In [1]: import numpy as np

In [2]: import numpy.linalg as la

In [3]: np.set_printoptions(precision=2, suppress=True, linewidth=140, sign=" ")

In [4]: A2 = np.array([[-2, -8, 6, 1], [-9, 1, 8, 7], [-3, 0, -4, -8], [-5, -4, -6, 3]])

In [5]: E = np.tril(A2)

In [6]: E
Out[6]: 
array([[-2,  0,  0,  0],
       [-9,  1,  0,  0],
       [-3,  0, -4,  0],
       [-5, -4, -6,  3]])

In [7]: evals, evecs = la.eig(E)

In [8]: np.sort(la.eigvals(E @ E))
Out[8]: array([  1.,   4.,   9.,  16.])

In [9]: evals
Out[9]: array([ 3.,  1., -4., -2.])

In [10]: np.sort(la.eigvals(la.inv(E)))
Out[10]: array([-0.5 , -0.25,  0.33,  1.  ])

In [11]: E @ evecs[:, 0] - evals[0] * evecs[:, 0]
Out[11]: array([ 0.,  0.,  0.,  0.])

In [12]: A2 = E / la.norm(E, axis=1, keepdims=True)

In [13]: C2 = A2 @ A2.T

In [14]: C2[2]
Out[14]: array([ 0.6 ,  0.6 ,  1.  ,  0.84])

In [15]: round(np.degrees(np.arccos(np.clip(C2[2, 1], -1, 1))), 2)
Out[15]: np.float64(53.39)

In [16]: np.argwhere(np.triu(np.abs(C2) > 0.95, 1))
Out[16]: array([[ 0,  1]])

In [17]: (C2 - 2 * np.eye(4)).round(6).argmax(axis=1)
Out[17]: array([ 1,  0,  3,  2])

In [18]: la.norm(A2, axis=1)
Out[18]: array([ 1.,  1.,  1.,  1.])

In [19]: (np.abs(C2) > 0.9).astype(int)
Out[19]: 
array([[ 1,  1,  0,  0],
       [ 1,  1,  0,  0],
       [ 0,  0,  1,  0],
       [ 0,  0,  0,  1]])

In [20]: C2
Out[20]: 
array([[ 1.  ,  0.99,  0.6 ,  0.54],
       [ 0.99,  1.  ,  0.6 ,  0.49],
       [ 0.6 ,  0.6 ,  1.  ,  0.84],
       [ 0.54,  0.49,  0.84,  1.  ]])

In [21]: X = np.array([[2, 2, 2, 2], [2, 4, 4, 4], [2, 4, 6, 6], [2, 4, 6, 8]])

In [22]: rng = np.random.default_rng(312487)

In [23]: labels = rng.permutation(4)

In [24]: labels
Out[24]: array([ 0,  3,  1,  2])

In [25]: A2 = X[labels][:, labels]

In [26]: np.diag(A2)
Out[26]: array([ 2,  8,  4,  6])

In [27]: np.trace(A2)
Out[27]: np.int64(20)

In [28]: W0 = np.array([[3, -12], [2, -8]])

In [29]: rank = la.matrix_rank(W0)

In [30]: rank
Out[30]: np.int64(1)

In [31]: ns = la.svd(W0)[2][rank:].T

In [32]: [int(la.matrix_rank(W0[:i])) for i in range(1, len(W0) + 1)]
Out[32]: [1, 1]

In [33]: [int(la.matrix_rank(np.delete(W0, i, axis=0))) for i in range(2)]
Out[33]: [1, 1]

In [34]: ns @ ns.T
Out[34]: 
array([[ 0.94,  0.24],
       [ 0.24,  0.06]])

In [35]: la.matrix_rank(W0.T @ W0), la.matrix_rank(W0 @ W0.T)
Out[35]: (np.int64(1), np.int64(1))

In [36]: P = np.triu(np.array([[5, 3], [9, 9]]), 1) + np.eye(2)

In [37]: A2 = P @ W0 @ la.inv(P)

In [38]: A2
Out[38]: 
array([[  9., -63.],
       [  2., -14.]])

In [39]: np.round(np.poly(A2), 2) + 0
Out[39]: array([ 1.,  5.,  0.])

In [40]: round(float(np.abs(la.eigvals(A2)).max()), 2)
Out[40]: 5.0

In [41]: round(la.det(A2), 2)
Out[41]: np.float64(-0.0)

In [42]: np.round(np.sort(np.abs(la.eigvals(A2))), 2) + 0
Out[42]: array([ 0.,  5.])

In [43]: (A2 - A2.T) / 2
Out[43]: 
array([[  0. , -32.5],
       [ 32.5,   0. ]])

In [44]: A2 @ A2
Out[44]: 
array([[-45., 315.],
       [-10.,  70.]])

In [45]: M = np.load("arr.npy")

In [46]: M
Out[46]: 
array([[ 0,  0,  0,  0],
       [ 0,  1,  0,  0],
       [ 0,  0,  2,  0],
       [ 0,  0,  0,  1]])

In [47]: rank = la.matrix_rank(M)

In [48]: rank
Out[48]: np.int64(3)

In [49]: ns = la.svd(M)[2][rank:].T

In [50]: np.allclose(M @ ns, 0)
Out[50]: True

In [51]: [int(la.matrix_rank(np.delete(M, i, axis=0))) for i in range(4)]
Out[51]: [3, 2, 2, 2]

In [52]: ns @ ns.T
Out[52]: 
array([[ 1.,  0.,  0.,  0.],
       [ 0.,  0.,  0.,  0.],
       [ 0.,  0.,  0.,  0.],
       [ 0.,  0.,  0.,  0.]])
